$ python3 -q
>>> import numpy as np
>>> np.set_printoptions(precision=2, suppress=True, linewidth=120, legacy="1.25")
>>> rng = np.random.default_rng(6421)
>>> labels = rng.integers(0, 2, 3)
>>> feats = (labels[:, None] == labels) * 5 + np.eye(3)
>>> feats
array([[6., 0., 0.],
       [0., 6., 5.],
       [0., 5., 6.]])
>>> # 2 blocks once reordered
>>> round(np.linalg.norm(feats) ** 2 / np.linalg.norm(feats, 2) ** 2, 2)
1.31
>>> np.round(np.linalg.norm(feats, 2), 2)
11.0
>>> np.linalg.norm(feats, axis=1).argmax()
1
>>> print(feats[0] @ feats[1])
0.0
>>> round(np.linalg.norm(feats[0], 1), 2), round(float(np.linalg.norm(feats[0], np.inf)), 2)
(6.0, 6.0)
>>> np.linalg.norm(feats, axis=1)
array([6.  , 7.81, 7.81])
>>> np.linalg.norm(feats, axis=0)
array([6.  , 7.81, 7.81])
>>> round(np.linalg.norm(feats, "nuc"), 2)
18.0
>>> np.sort(np.linalg.eigvals(feats).real)
array([ 1.,  6., 11.])
>>> round(np.linalg.det(feats), 2)
66.0
>>> np.flatnonzero(np.linalg.matrix_power((feats != 0) + (feats.T != 0) + np.eye(3), 3)[1])
array([1, 2])
>>> mat = np.array([[-3, -15, -12, 6, -3], [-3, -15, -12, 6, -3], [-3, -15, -12, 6, -3]])
>>> # rows 0 and 1 are equal
>>> left, sig, Vh = np.linalg.svd(mat)
>>> vecs = Vh[:(sig > 1e-8).sum()]
>>> x = mat[0] + -1 * mat[2] + rng.integers(2) * np.eye(5)[4]
>>> x
array([0., 0., 0., 0., 1.])
>>> np.diag(vecs.T @ vecs)
array([0.02, 0.53, 0.34, 0.09, 0.02])
>>> print(np.round(np.linalg.norm(x - vecs.T @ vecs @ x), 2))
0.99
>>> out = mat + rng.integers(-2, 3, (3, 1)) @ rng.integers(-2, 3, (1, 5))
>>> print(out)
[[ -3 -15 -12   6  -3]
 [ -5 -11 -10  10  -1]
 [ -2 -17 -13   4  -4]]
>>> np.round(np.linalg.svd(out - mat, compute_uv=False), 2) + 0
array([7.42, 0.  , 0.  ])
>>> out - mat
array([[ 0,  0,  0,  0,  0],
       [-2,  4,  2,  4,  2],
       [ 1, -2, -1, -2, -1]])
>>> X = np.loadtxt("m.csv", delimiter=",")
>>> X
array([[ 0., -1.,  2.],
       [ 0.,  0., -2.],
       [ 0.,  0.,  0.]])
>>> out = X + rng.integers(-2, 3, (3, 2)) @ rng.integers(-2, 3, (2, 3))
>>> out
array([[ 5.,  5.,  1.],
       [ 5.,  6., -3.],
       [-1., -2.,  1.]])
>>> np.linalg.matrix_rank(out - X, tol=1e-8)
2
>>> np.round(np.linalg.svd(out - X, compute_uv=False), 2) + 0
array([11.37,  0.86,  0.  ])
>>> out - X
array([[ 5.,  6., -1.],
       [ 5.,  6., -1.],
       [-1., -2.,  1.]])
>>> x = np.array([1, 3, 2])
>>> h = np.maximum(X @ x, 0)
>>> X.T @ h
array([ 0., -1.,  2.])
>>> np.tanh(X @ x)
array([ 0.76, -1.  ,  0.  ])
>>> np.flatnonzero(h > 1e-9)
array([0])
>>> np.maximum(X @ (3 * x), 0)
array([3., 0., 0.])
>>> X * (h > 1e-9)[:, None]
array([[ 0., -1.,  2.],
       [ 0.,  0., -0.],
       [ 0.,  0.,  0.]])
>>> h
array([1., 0., 0.])
>>> np.maximum(X @ x, 0) - np.maximum(-X @ x, 0)
array([ 1., -4.,  0.])
>>> left, sig, Vh = np.linalg.svd(X)
>>> print(np.argmax(sig[:-1] / (sig[1:] + 1e-6)) + 1)
2
>>> sig
array([2.92, 0.68, 0.  ])
>>> out = left[:, :2] @ np.diag(sig[:2]) @ Vh[:2]
>>> print(round(np.linalg.norm(X - out) / np.linalg.norm(X), 2))
0.0
>>> out.round(2) + 0
array([[ 0., -1.,  2.],
       [ 0.,  0., -2.],
       [ 0.,  0.,  0.]])
>>> print(np.linalg.matrix_rank(X, rtol=0.1))
2
>>> [round(float(x), 2) for x in np.linalg.svd(X, compute_uv=False)[:3]]
[2.92, 0.68, 0.0]
>>> print(np.linalg.cond(X) > 100)
True
>>> m1 = np.array([[1.02, 2.0, 3.0, 1.0, 2.0],
...     [2.0, 2.02, 1.0, 1.0, 1.0],
...     [3.0, 2.0, 2.02, 3.0, 3.0],
...     [0.0, 1.0, 1.0, 3.02, 3.0],
...     [1.0, 2.0, 3.0, 1.0, 2.02]])
>>> left, sig, Vh = np.linalg.svd(m1)
>>> np.argmax(sig[:-1] / (sig[1:] + 1e-6)) + 1
4
>>> out = left[:, :4] @ np.diag(sig[:4]) @ Vh[:4]
>>> np.linalg.matrix_rank(out)
4
>>> np.linalg.matrix_rank(m1, rtol=0.05)
4
>>> print(round(np.linalg.norm(m1 - out, 2), 2), round(sig[4], 2))
0.01 0.01
>>> out.round(2) + 0
array([[1.02, 2.  , 3.  , 1.  , 2.  ],
       [2.  , 2.02, 1.  , 1.  , 1.  ],
       [3.  , 2.  , 2.02, 3.  , 3.  ],
       [0.  , 1.  , 1.  , 3.02, 3.  ],
       [1.  , 2.  , 3.  , 1.  , 2.02]])
>>> A = np.loadtxt("run16.csv", delimiter=",")
>>> A
array([[3., 1., 5., 2., 3.],
       [1., 0., 3., 4., 1.],
       [1., 2., 1., 0., 4.],
       [3., 4., 1., 1., 5.],
       [3., 4., 0., 1., 2.]])
>>> q, R = np.linalg.qr(A)
>>> round(float(abs(R[0, 0])), 2), round(np.linalg.norm(A[:, 0]), 2)
(5.39, 5.39)
>>> q.shape, R.shape
((5, 5), (5, 5))
>>> np.abs(np.diag(R))
array([5.39, 2.83, 2.05, 2.65, 1.  ])
>>> np.round(q @ R, 2) + 0
array([[3., 1., 5., 2., 3.],
       [1., 0., 3., 4., 1.],
       [1., 2., 1., 0., 4.],
       [3., 4., 1., 1., 5.],
       [3., 4., 0., 1., 2.]])
>>> out = np.array([[1, 3, 2, 1, 3],
...     [1, 2, 1, 0, 0],
...     [2, 1, 0, 1, 2],
...     [-3, 3, -1, -1, 3],
...     [3, -2, 3, 0, -2]])
>>> W0 = out - out.T
>>> W0
array([[ 0,  2,  0,  4,  0],
       [-2,  0,  0, -3,  2],
       [ 0,  0,  0,  2, -1],
       [-4,  3, -2,  0,  3],
       [ 0, -2,  1, -3,  0]])
>>> blk = np.stack([W0, -2 * W0, W0[::-1]])
>>> print(np.einsum("bij,cij->bc", blk, blk))
[[  94 -188    1]
 [-188  376   -2]
 [   1   -2   94]]
>>> print(np.linalg.matrix_rank(blk))
[4 4 4]
>>> np.linalg.matrix_rank(blk.reshape(3, -1))
2
>>> blk.sum(axis=0)
array([[ 0, -4,  1, -7,  0],
       [-2,  3, -2,  3,  1],
       [ 0,  0,  0,  0,  0],
       [ 2, -3,  2, -3, -1],
       [ 0,  4, -1,  7,  0]])
>>> print((blk @ W0.T).shape)
(3, 5, 5)
>>> np.linalg.norm(blk, axis=(1, 2))
array([ 9.7 , 19.39,  9.7 ])
>>> np.abs(np.diag(np.linalg.qr(W0)[1])) > 1e-9
array([ True,  True,  True,  True, False])
>>> np.round(W0 @ np.linalg.pinv(W0) @ W0, 2) + 0
array([[ 0.,  2.,  0.,  4.,  0.],
       [-2.,  0.,  0., -3.,  2.],
       [ 0.,  0.,  0.,  2., -1.],
       [-4.,  3., -2.,  0.,  3.],
       [ 0., -2.,  1., -3.,  0.]])
>>> print(np.round(np.trace(np.linalg.pinv(W0) @ W0), 2))
4.0
